% python3 -q
>>> import numpy as np
>>> np.set_printoptions(precision=2, suppress=True, linewidth=100)
>>> arr = np.loadtxt("sample13.csv", delimiter=",")
>>> arr
array([[ 0.12,  0.28, -0.16,  0.04, -0.08],
       [-0.54, -1.26,  0.72, -0.18,  0.36],
       [ 0.18,  0.42, -0.24,  0.06, -0.12],
       [ 0.54,  1.26, -0.72,  0.18, -0.36],
       [-0.42, -0.98,  0.56, -0.14,  0.28],
       [ 0.72,  1.68, -0.96,  0.24, -0.48],
       [-0.12, -0.28,  0.16, -0.04,  0.08],
       [ 0.6 ,  1.4 , -0.8 ,  0.2 , -0.4 ],
       [-0.3 , -0.7 ,  0.4 , -0.1 ,  0.2 ]])
>>> np.round(np.trace(np.linalg.pinv(arr) @ arr), 2)
np.float64(1.0)
>>> np.allclose(arr[:-1].T @ np.linalg.lstsq(arr[:-1].T, arr[-1])[0], arr[-1])
True
>>> arr @ np.linalg.pinv(arr) @ arr
array([[ 0.12,  0.28, -0.16,  0.04, -0.08],
       [-0.54, -1.26,  0.72, -0.18,  0.36],
       [ 0.18,  0.42, -0.24,  0.06, -0.12],
       [ 0.54,  1.26, -0.72,  0.18, -0.36],
       [-0.42, -0.98,  0.56, -0.14,  0.28],
       [ 0.72,  1.68, -0.96,  0.24, -0.48],
       [-0.12, -0.28,  0.16, -0.04,  0.08],
       [ 0.6 ,  1.4 , -0.8 ,  0.2 , -0.4 ],
       [-0.3 , -0.7 ,  0.4 , -0.1 ,  0.2 ]])
>>> data = np.load("case8.npy")
>>> data
array([[ 1,  0,  1, -1,  2,  2, -2, -2, -1],
       [ 0,  1, -1, -1,  1, -2,  1,  1,  1],
       [ 2,  1,  1, -1,  1, -2,  1, -1, -1],
       [ 0, -2,  2,  0, -1,  1,  1, -1,  1],
       [ 1,  0,  1, -1,  2,  2, -2, -2, -1],
       [ 0,  1,  2,  1,  1,  0, -1,  2,  1]])
>>> x0 = np.array([8, 6, -9, 2, -5, 4, -5, 5, 6])
>>> a = np.maximum(data @ x0, 0)
>>> np.maximum(data @ (3 * x0), 0)
array([ 0, 18,  0,  0,  0, 18])
>>> data * (a > 1e-9)[:, None]
array([[ 0,  0,  0,  0,  0,  0,  0,  0,  0],
       [ 0,  1, -1, -1,  1, -2,  1,  1,  1],
       [ 0,  0,  0,  0,  0,  0,  0,  0,  0],
       [ 0,  0,  0,  0,  0,  0,  0,  0,  0],
       [ 0,  0,  0,  0,  0,  0,  0,  0,  0],
       [ 0,  1,  2,  1,  1,  0, -1,  2,  1]])
>>> E = np.array([[1, 1, 1, 2, 1],
...     [1, 1, 1, 1, 2],
...     [2, 1, 1, 1, 1],
...     [1, 2, 1, 1, 1],
...     [1, 1, 2, 1, 1]])
>>> rng = np.random.default_rng(3826)
>>> labels = rng.permutation(5)
>>> labels
array([4, 2, 0, 3, 1])
>>> B = E[labels][:, labels]
>>> round(float(np.linalg.det(B)), 2), np.round(np.linalg.det(E[labels]), 2)
(6.0, np.float64(-6.0))
>>> np.diag(B)
array([1, 1, 1, 1, 1])
>>> u = np.array([1, 2, 3, 3, 3, 1])
>>> J = np.array([np.roll(u, i) for i in range(6)])
>>> J
array([[1, 2, 3, 3, 3, 1],
       [1, 1, 2, 3, 3, 3],
       [3, 1, 1, 2, 3, 3],
       [3, 3, 1, 1, 2, 3],
       [3, 3, 3, 1, 1, 2],
       [2, 3, 3, 3, 1, 1]])
>>> J @ (-1.0) ** np.arange(6)
array([ 1., -1.,  1., -1.,  1., -1.])
>>> np.sort(np.abs(np.fft.fft(J[0]))), np.sort(np.linalg.svd(J, compute_uv=False))
(array([ 1.  ,  1.  ,  1.  ,  3.61,  3.61, 13.  ]), array([ 1.  ,  1.  ,  1.  ,  3.61,  3.61, 13.  ]))
>>> np.fft.fft(J[0])
array([13. +0.j  , -3.5-0.87j, -0.5-0.87j,  1. +0.j  , -0.5+0.87j, -3.5+0.87j])
>>> B = J / np.sqrt((J ** 2).mean(axis=1, keepdims=True))
>>> B[3]
array([1.28, 1.28, 0.43, 0.43, 0.85, 1.28])
>>> np.linalg.norm(B, axis=1)
array([2.45, 2.45, 2.45, 2.45, 2.45, 2.45])
>>> np.linalg.matrix_rank(J - J.mean(axis=1, keepdims=True))
np.int64(5)
>>> B = np.linalg.inv(J)
>>> round(np.linalg.cond(J), 2)
np.float64(13.0)
>>> np.round(J @ B, 2) + 0
array([[1., 0., 0., 0., 0., 0.],
       [0., 1., 0., 0., 0., 0.],
       [0., 0., 1., 0., 0., 0.],
       [0., 0., 0., 1., 0., 0.],
       [0., 0., 0., 0., 1., 0.],
       [0., 0., 0., 0., 0., 1.]])
>>> np.linalg.det(J) * B
array([[-13., -65.,  91., -39.,  13.,  26.],
       [ 26., -13., -65.,  91., -39.,  13.],
       [ 13.,  26., -13., -65.,  91., -39.],
       [-39.,  13.,  26., -13., -65.,  91.],
       [ 91., -39.,  13.,  26., -13., -65.],
       [-65.,  91., -39.,  13.,  26., -13.]])
>>> np.linalg.inv(B)
array([[1., 2., 3., 3., 3., 1.],
       [1., 1., 2., 3., 3., 3.],
       [3., 1., 1., 2., 3., 3.],
       [3., 3., 1., 1., 2., 3.],
       [3., 3., 3., 1., 1., 2.],
       [2., 3., 3., 3., 1., 1.]])
>>> u, r1 = J[2], J[4]
>>> u @ r1
np.int64(26)
>>> u @ u
np.int64(33)
>>> p = (u @ r1) / (u @ u) * u
>>> p
array([2.36, 0.79, 0.79, 1.58, 2.36, 2.36])
>>> r1 - p
array([ 0.64,  2.21,  2.21, -0.58, -1.36, -0.36])
>>> W0 = np.loadtxt("a.csv", delimiter=",")
>>> W0
array([[ 1.,  0., -2.,  0., -1., -1.,  2., -2.,  0., -3.,  2., -2., -2., -3., -1.],
       [ 0.,  1., -1.,  3.,  3.,  2., -1., -2.,  3., -1.,  0.,  2.,  0., -3., -3.],
       [-2., -1.,  5., -3., -1.,  0., -3.,  6., -3.,  7., -4.,  2.,  4.,  9.,  5.],
       [ 0.,  3., -3.,  9.,  9.,  6., -3., -6.,  9., -3.,  0.,  6.,  0., -9., -9.],
       [-1.,  3., -1.,  9., 10.,  7., -5., -4.,  9.,  0., -2.,  8.,  2., -6., -8.],
       [-1.,  2.,  0.,  6.,  7.,  5., -4., -2.,  6.,  1., -2.,  6.,  2., -3., -5.],
       [ 2., -1., -3., -3., -5., -4.,  5., -2., -3., -5.,  4., -6., -4., -3.,  1.],
       [-2., -2.,  6., -6., -4., -2., -2.,  8., -6.,  8., -4.,  0.,  4., 12.,  8.],
       [ 0.,  3., -3.,  9.,  9.,  6., -3., -6.,  9., -3.,  0.,  6.,  0., -9., -9.],
       [-3., -1.,  7., -3.,  0.,  1., -5.,  8., -3., 10., -6.,  4.,  6., 12.,  6.],
       [ 2.,  0., -4.,  0., -2., -2.,  4., -4.,  0., -6.,  4., -4., -4., -6., -2.],
       [-2.,  2.,  2.,  6.,  8.,  6., -6.,  0.,  6.,  4., -4.,  8.,  4.,  0., -4.],
       [-2.,  0.,  4.,  0.,  2.,  2., -4.,  4.,  0.,  6., -4.,  4.,  4.,  6.,  2.],
       [-3., -3.,  9., -9., -6., -3., -3., 12., -9., 12., -6.,  0.,  6., 18., 12.],
       [-1., -3.,  5., -9., -8., -5.,  1.,  8., -9.,  6., -2., -4.,  2., 12., 10.]])
>>> U, sigma, vt = np.linalg.svd(W0)
>>> vecs = vt[:(sigma > 1e-8).sum()]
>>> x0 = W0[5] + -1 * W0[11] + rng.integers(2) * np.eye(15)[14]
>>> x0
array([ 1.,  0., -2.,  0., -1., -1.,  2., -2.,  0., -3.,  2., -2., -2., -3., -1.])
>>> np.allclose(vecs.T @ vecs @ x0, x0)
True
>>> round(float(np.linalg.norm(x0 - vecs.T @ vecs @ x0)), 2)
0.0
